In [1]: import numpy as np

In [2]: from numpy import linalg as LA

In [3]: np.set_printoptions(precision=3, suppress=True, linewidth=120, legacy="1.25")

In [4]: arr = np.array([[0.5, -1.4, 0.1, -0.1, 0.0, 0.4],
   ...:     [-1.5, 0.1, -1.3, 1.1, -0.1, 0.9],
   ...:     [9.0, 0.2, 0.3, -0.4, -1.0, 0.7],
   ...:     [-1.0, -0.5, -1.1, -1.6, 0.6, -0.9],
   ...:     [7.5, 0.8, 1.9, 2.0, -0.8, 0.8],
   ...:     [-4.0, -0.3, -1.2, 0.8, -0.8, 0.5],
   ...:     [6.5, 0.6, -0.4, 0.7, 1.3, 0.5]])

In [5]: # column 0 dominates

In [6]: f = np.array([3, 1, 0])

In [7]: np.convolve(arr[0], f)
Out[7]: array([ 1.5, -3.7, -1.1, -0.2, -0.1,  1.2,  0.4,  0. ])

In [8]: np.polyval(f, arr[0])
Out[8]: array([ 1.25,  4.48,  0.13, -0.07,  0.  ,  0.88])

In [9]: B = np.c_[arr[:, :1] @ np.array([[3]]), np.array([1, -1, 1, 2, -1, -2, 2])]

In [10]: B
Out[10]: 
array([[  1.5,   1. ],
       [ -4.5,  -1. ],
       [ 27. ,   1. ],
       [ -3. ,   2. ],
       [ 22.5,  -1. ],
       [-12. ,  -2. ],
       [ 19.5,   2. ]])

In [11]: np.round(LA.lstsq(arr, B[:, 0])[0], 3) + 0
Out[11]: array([3., 0., 0., 0., 0., 0.])

In [12]: np.round(LA.norm(B - arr @ LA.lstsq(arr, B)[0], axis=0), 3) + 0
Out[12]: array([0.   , 0.181])

In [13]: [round(float(x), 3) for x in LA.svd(B, compute_uv=False)[:3]]
Out[13]: [42.35, 3.666]

In [14]: LA.matrix_rank(B, rtol=0.1)
Out[14]: 1

In [15]: np.abs(LA.svd(B)[2][-1])
Out[15]: array([0.038, 0.999])

In [16]: LA.cond(B) > 100
Out[16]: False

In [17]: mat = np.load("data.npy")

In [18]: mat
Out[18]: 
array([[ -5,  25,   6,   5,   9,  -2,   9,  -8],
       [  9,  20,   4,   4,  -6,   4,  -1,   6],
       [ -6, -35,  -6,  -7,  -8,   5,  -6,  -7],
       [  0,   5,   0,   1,  -6,   7,  -7,  -3],
       [ -2,  -5,  -1,  -1,   8,  -9,   8,   0],
       [ -9, -40,   3,  -8,  -8,  -2,  -6,  -2],
       [ -8,  30,   9,   6,  -6,  -2,   9,   3],
       [ -3, -40,  -4,  -8,  -7,   5,  -6,  -9]])

In [19]: rk = LA.matrix_rank(mat)

In [20]: rk
Out[20]: 7

In [21]: null = LA.svd(mat)[2][rk:].T

In [22]: np.round(null @ null.T, 3) + 0
Out[22]: 
array([[ 0.   ,  0.   ,  0.   ,  0.   ,  0.   ,  0.   ,  0.   ,  0.   ],
       [ 0.   ,  0.038,  0.   , -0.192,  0.   ,  0.   ,  0.   ,  0.   ],
       [ 0.   ,  0.   ,  0.   ,  0.   ,  0.   ,  0.   ,  0.   ,  0.   ],
       [ 0.   , -0.192,  0.   ,  0.962,  0.   ,  0.   ,  0.   ,  0.   ],
       [ 0.   ,  0.   ,  0.   ,  0.   ,  0.   ,  0.   ,  0.   ,  0.   ],
       [ 0.   ,  0.   ,  0.   ,  0.   ,  0.   ,  0.   ,  0.   ,  0.   ],
       [ 0.   ,  0.   ,  0.   ,  0.   ,  0.   ,  0.   ,  0.   ,  0.   ],
       [ 0.   ,  0.   ,  0.   ,  0.   ,  0.   ,  0.   ,  0.   ,  0.   ]])

In [23]: null.shape
Out[23]: (8, 1)

In [24]: np.allclose(mat @ null, 0)
Out[24]: True

In [25]: [int(LA.matrix_rank(np.delete(mat, i, axis=0))) for i in range(8)]
Out[25]: [7, 7, 7, 7, 7, 7, 7, 7]

In [26]: np.round(mat @ null, 3) + 0
Out[26]: 
array([[0.],
       [0.],
       [0.],
       [0.],
       [0.],
       [0.],
       [0.],
       [0.]])
